In [1]: import numpy as np

In [2]: from numpy import linalg as LA

In [3]: np.set_printoptions(precision=3, suppress=True, linewidth=120)

In [4]: def tidy(a):
   ...:     return np.round(a, 3) + 0
   ...: 

In [5]: K = np.array([[-1.2, 0.2, -1.0],
   ...:     [-1.8, -0.3, 2.7],
   ...:     [0.1, 1.4, -0.7],
   ...:     [0.0, 0.8, -1.0],
   ...:     [0.8, 0.0, 1.2],
   ...:     [1.8, -0.4, 0.7],
   ...:     [-0.3, -1.1, 1.5],
   ...:     [-0.1, -0.7, -1.5],
   ...:     [-1.2, 1.4, -0.6],
   ...:     [-1.6, -0.5, -3.3],
   ...:     [0.3, -1.2, -0.5]])

In [6]: D = LA.norm(K[:, None] - K[None], axis=-1)

In [7]: print(tidy(LA.norm(K - K.mean(axis=0), axis=1)))
[1.216 3.304 1.562 1.175 1.797 2.316 2.029 1.448 1.74  3.372 1.333]

In [8]: print(np.flatnonzero(D[9] < D.mean() / 2))
[9]

In [9]: print(tidy(D[:5, :5]))
[[0.    3.782 1.794 1.342 2.98 ]
 [3.782 0.    4.25  4.259 3.017]
 [1.794 4.25  0.    0.678 2.462]
 [1.342 4.259 0.678 0.    2.474]
 [2.98  3.017 2.462 2.474 0.   ]]

In [10]: print(tidy(D[9]))
[2.437 6.007 3.641 3.089 5.124 5.251 5.009 2.352 3.326 0.    3.455]

In [11]: print(D[9].round(6).argsort(kind="stable")[:4])
[9 7 0 3]

In [12]: print(np.unravel_index(D.round(6).argmax(), D.shape))
(np.int64(1), np.int64(9))

In [13]: x0 = np.array([-2, 1, 5])

In [14]: target = K @ x0

In [15]: beta, lr = np.zeros(3), 1 / LA.norm(K, 2) ** 2

In [16]: for i in range(25):
    ...:     beta -= lr * K.T @ (K @ beta - target)
    ...:     if i % 5 == 0: print(i, round(LA.norm(K @ beta - target), 3))
    ...: 
0 7.175
5 0.672
10 0.099
15 0.019
20 0.004

In [17]: print(tidy(beta))
[-2.  1.  5.]

In [18]: print(tidy(LA.cond(K)))
1.92

In [19]: mat = np.loadtxt("a.csv", delimiter=",")

In [20]: print(mat)
[[0. 2. 2. 0. 0.]
 [0. 2. 1. 1. 2.]
 [0. 0. 0. 0. 2.]
 [0. 0. 0. 1. 1.]
 [0. 0. 0. 0. 2.]]

In [21]: print(mat @ mat)
[[ 0.  4.  2.  2.  8.]
 [ 0.  4.  2.  3. 11.]
 [ 0.  0.  0.  0.  4.]
 [ 0.  0.  0.  1.  3.]
 [ 0.  0.  0.  0.  4.]]

In [22]: print(LA.matrix_rank(mat - mat[0, 0] * np.eye(5)))
4

In [23]: print([int(LA.matrix_rank(LA.matrix_power(mat, p))) for p in range(1, 6)])
[4, 3, 3, 3, 3]

In [24]: print(np.prod(np.diag(mat)), tidy(LA.det(mat)))
0.0 0.0

In [25]: print(tidy(np.sort(LA.eigvals(mat))))
[0. 0. 1. 2. 2.]

In [26]: print(tidy(LA.norm(mat, 2) / LA.norm(mat)))
0.804

In [27]: print(LA.cond(mat) > 100)
True

In [28]: m1 = np.loadtxt("data.csv", delimiter=",")

In [29]: print(m1)
[[ 1.  0.  0.  0.  0.  0.  0.  0.  0.  0.  0.]
 [ 5.  1.  0.  0.  0.  0.  0.  0.  0.  0.  0.]
 [ 4.  2.  1.  0.  0.  0.  0.  0.  0.  0.  0.]
 [-3.  4. -4.  1.  0.  0.  0.  0.  0.  0.  0.]
 [-4.  3. -1.  4.  1.  0.  0.  0.  0.  0.  0.]
 [-4.  2.  5.  5. -1.  1.  0.  0.  0.  0.  0.]
 [ 4.  2. -4.  4. -4.  4.  1.  0.  0.  0.  0.]
 [-2. -4. -2. -4.  4. -4.  3.  1.  0.  0.  0.]
 [ 1. -4. -4.  1. -3.  0. -2. -4.  1.  0.  0.]
 [-2.  1. -4.  0.  1.  2.  0.  3. -4.  1.  0.]
 [-1.  4.  1. -3.  5. -1.  4. -5.  5. -3.  1.]]

In [30]: Uu, sigma, vt = LA.svd(m1)

In [31]: print(np.argmax(sigma[:-1] / (sigma[1:] + 1e-6)) + 1)
10

In [32]: out = Uu[:, :10] @ np.diag(sigma[:10]) @ vt[:10]

In [33]: print(LA.matrix_rank(out))
10

In [34]: print(tidy(LA.norm(m1 - out) / LA.norm(m1)))
0.0

In [35]: x0 = np.array([1, 1, 2, -1, -6, 4, -9, -3, 1, -6, -1])

In [36]: print((m1 @ x0).argmax())
8

In [37]: print(m1 @ np.ones(11))
[  1.   6.   7.  -2.   3.   8.   7.  -8. -14.  -2.   7.]

In [38]: print(m1 @ np.eye(11)[5])
[ 0.  0.  0.  0.  0.  1.  4. -4.  0.  2. -1.]

In [39]: print(np.einsum("ij,j->i", m1, x0))
[  1.   6.   8.  -8. -13.  13.  25. -76.  37. -26. -25.]

In [40]: print(tidy(LA.norm(m1, 1)), tidy(LA.norm(m1, np.inf)))
31.0 33.0

In [41]: print(tidy(LA.norm(m1, 2)))
13.829

In [42]: M = np.loadtxt("run0.csv", delimiter=",")

In [43]: print(tidy(M))
[[ 0.809  0.     0.     0.     0.     0.     0.     0.     0.     0.     0.     0.588]
 [ 0.     1.     0.     0.     0.     0.     0.     0.     0.     0.     0.     0.   ]
 [ 0.     0.     1.     0.     0.     0.     0.     0.     0.     0.     0.     0.   ]
 [ 0.     0.     0.     1.     0.     0.     0.     0.     0.     0.     0.     0.   ]
 [ 0.     0.     0.     0.     1.     0.     0.     0.     0.     0.     0.     0.   ]
 [ 0.     0.     0.     0.     0.     1.     0.     0.     0.     0.     0.     0.   ]
 [ 0.     0.     0.     0.     0.     0.     1.     0.     0.     0.     0.     0.   ]
 [ 0.     0.     0.     0.     0.     0.     0.     1.     0.     0.     0.     0.   ]
 [ 0.     0.     0.     0.     0.     0.     0.     0.     1.     0.     0.     0.   ]
 [ 0.     0.     0.     0.     0.     0.     0.     0.     0.     1.     0.     0.   ]
 [ 0.     0.     0.     0.     0.     0.     0.     0.     0.     0.     1.     0.   ]
 [-0.588  0.     0.     0.     0.     0.     0.     0.     0.     0.     0.     0.809]]

In [44]: # 11 groups of indices that never mix

In [45]: Uu, sigma, vt = LA.svd(M, full_matrices=False)

In [46]: print(tidy(sigma / sigma[0]))
[1. 1. 1. 1. 1. 1. 1. 1. 1. 1. 1. 1.]

In [47]: print(tidy(Uu.T @ M @ vt.T))
[[1. 0. 0. 0. 0. 0. 0. 0. 0. 0. 0. 0.]
 [0. 1. 0. 0. 0. 0. 0. 0. 0. 0. 0. 0.]
 [0. 0. 1. 0. 0. 0. 0. 0. 0. 0. 0. 0.]
 [0. 0. 0. 1. 0. 0. 0. 0. 0. 0. 0. 0.]
 [0. 0. 0. 0. 1. 0. 0. 0. 0. 0. 0. 0.]
 [0. 0. 0. 0. 0. 1. 0. 0. 0. 0. 0. 0.]
 [0. 0. 0. 0. 0. 0. 1. 0. 0. 0. 0. 0.]
 [0. 0. 0. 0. 0. 0. 0. 1. 0. 0. 0. 0.]
 [0. 0. 0. 0. 0. 0. 0. 0. 1. 0. 0. 0.]
 [0. 0. 0. 0. 0. 0. 0. 0. 0. 1. 0. 0.]
 [0. 0. 0. 0. 0. 0. 0. 0. 0. 0. 1. 0.]
 [0. 0. 0. 0. 0. 0. 0. 0. 0. 0. 0. 1.]]

In [48]: print(tidy(np.cumsum(sigma ** 2) / np.sum(sigma ** 2)))
[0.083 0.167 0.25  0.333 0.417 0.5   0.583 0.667 0.75  0.833 0.917 1.   ]

In [49]: print((sigma > 1e-8).sum())
12

In [50]: print(Uu.shape, sigma.shape, vt.shape)
(12, 12) (12,) (12, 12)

In [51]: print(vt @ vt.T)
[[1. 0. 0. 0. 0. 0. 0. 0. 0. 0. 0. 0.]
 [0. 1. 0. 0. 0. 0. 0. 0. 0. 0. 0. 0.]
 [0. 0. 1. 0. 0. 0. 0. 0. 0. 0. 0. 0.]
 [0. 0. 0. 1. 0. 0. 0. 0. 0. 0. 0. 0.]
 [0. 0. 0. 0. 1. 0. 0. 0. 0. 0. 0. 0.]
 [0. 0. 0. 0. 0. 1. 0. 0. 0. 0. 0. 0.]
 [0. 0. 0. 0. 0. 0. 1. 0. 0. 0. 0. 0.]
 [0. 0. 0. 0. 0. 0. 0. 1. 0. 0. 0. 0.]
 [0. 0. 0. 0. 0. 0. 0. 0. 1. 0. 0. 0.]
 [0. 0. 0. 0. 0. 0. 0. 0. 0. 1. 0. 0.]
 [0. 0. 0. 0. 0. 0. 0. 0. 0. 0. 1. 0.]
 [0. 0. 0. 0. 0. 0. 0. 0. 0. 0. 0. 1.]]

In [52]: print(tidy(LA.pinv(M)))
[[ 0.809  0.     0.     0.     0.     0.     0.     0.     0.     0.     0.    -0.588]
 [ 0.     1.     0.     0.     0.     0.     0.     0.     0.     0.     0.     0.   ]
 [ 0.     0.     1.     0.     0.     0.     0.     0.     0.     0.     0.     0.   ]
 [ 0.     0.     0.     1.     0.     0.     0.     0.     0.     0.     0.     0.   ]
 [ 0.     0.     0.     0.     1.     0.     0.     0.     0.     0.     0.     0.   ]
 [ 0.     0.     0.     0.     0.     1.     0.     0.     0.     0.     0.     0.   ]
 [ 0.     0.     0.     0.     0.     0.     1.     0.     0.     0.     0.     0.   ]
 [ 0.     0.     0.     0.     0.     0.     0.     1.     0.     0.     0.     0.   ]
 [ 0.     0.     0.     0.     0.     0.     0.     0.     1.     0.     0.     0.   ]
 [ 0.     0.     0.     0.     0.     0.     0.     0.     0.     1.     0.     0.   ]
 [ 0.     0.     0.     0.     0.     0.     0.     0.     0.     0.     1.     0.   ]
 [ 0.588  0.     0.     0.     0.     0.     0.     0.     0.     0.     0.     0.809]]

In [53]: print(M[:, 7] @ M[:, 11])
0.0

In [54]: print(np.abs(M).max())
1.0

In [55]: print(tidy(np.diff(M, axis=0)))
[[-0.809  1.     0.     0.     0.     0.     0.     0.     0.     0.     0.    -0.588]
 [ 0.    -1.     1.     0.     0.     0.     0.     0.     0.     0.     0.     0.   ]
 [ 0.     0.    -1.     1.     0.     0.     0.     0.     0.     0.     0.     0.   ]
 [ 0.     0.     0.    -1.     1.     0.     0.     0.     0.     0.     0.     0.   ]
 [ 0.     0.     0.     0.    -1.     1.     0.     0.     0.     0.     0.     0.   ]
 [ 0.     0.     0.     0.     0.    -1.     1.     0.     0.     0.     0.     0.   ]
 [ 0.     0.     0.     0.     0.     0.    -1.     1.     0.     0.     0.     0.   ]
 [ 0.     0.     0.     0.     0.     0.     0.    -1.     1.     0.     0.     0.   ]
 [ 0.     0.     0.     0.     0.     0.     0.     0.    -1.     1.     0.     0.   ]
 [ 0.     0.     0.     0.     0.     0.     0.     0.     0.    -1.     1.     0.   ]
 [-0.588  0.     0.     0.     0.     0.     0.     0.     0.     0.    -1.     0.809]]

In [56]: print(tidy(M.sum(axis=0)))
[0.221 1.    1.    1.    1.    1.    1.    1.    1.    1.    1.    1.397]

In [57]: print(M.shape)
(12, 12)

In [58]: print(tidy(LA.norm(M)))
3.464

In [59]: r0 = np.array([5, 4, 0, 5, 2, 5, 4, 0, 4, 3, 5, 4])

In [60]: J = np.array([np.roll(r0, i) for i in range(12)])

In [61]: print(J)
[[5 4 0 5 2 5 4 0 4 3 5 4]
 [4 5 4 0 5 2 5 4 0 4 3 5]
 [5 4 5 4 0 5 2 5 4 0 4 3]
 [3 5 4 5 4 0 5 2 5 4 0 4]
 [4 3 5 4 5 4 0 5 2 5 4 0]
 [0 4 3 5 4 5 4 0 5 2 5 4]
 [4 0 4 3 5 4 5 4 0 5 2 5]
 [5 4 0 4 3 5 4 5 4 0 5 2]
 [2 5 4 0 4 3 5 4 5 4 0 5]
 [5 2 5 4 0 4 3 5 4 5 4 0]
 [0 5 2 5 4 0 4 3 5 4 5 4]
 [4 0 5 2 5 4 0 4 3 5 4 5]]

In [62]: x0 = np.array([2, -2, 2, -2, 3, 1, 1, 0, 3, -2, -3, -3])

In [63]: a = np.maximum(J @ x0, 0)

In [64]: print(np.maximum(J @ x0, 0) - np.maximum(-J @ x0, 0))
[-14  -4   2   6   7  -7   3   3  14   5 -20   5]

In [65]: print(tidy(np.tanh(J @ x0)))
[-1.    -0.999  0.964  1.     1.    -1.     0.995  0.995  1.     1.    -1.     1.   ]

In [66]: print(a)
[ 0  0  2  6  7  0  3  3 14  5  0  5]

In [67]: print(np.flatnonzero(a > 1e-9))
[ 2  3  4  6  7  8  9 11]
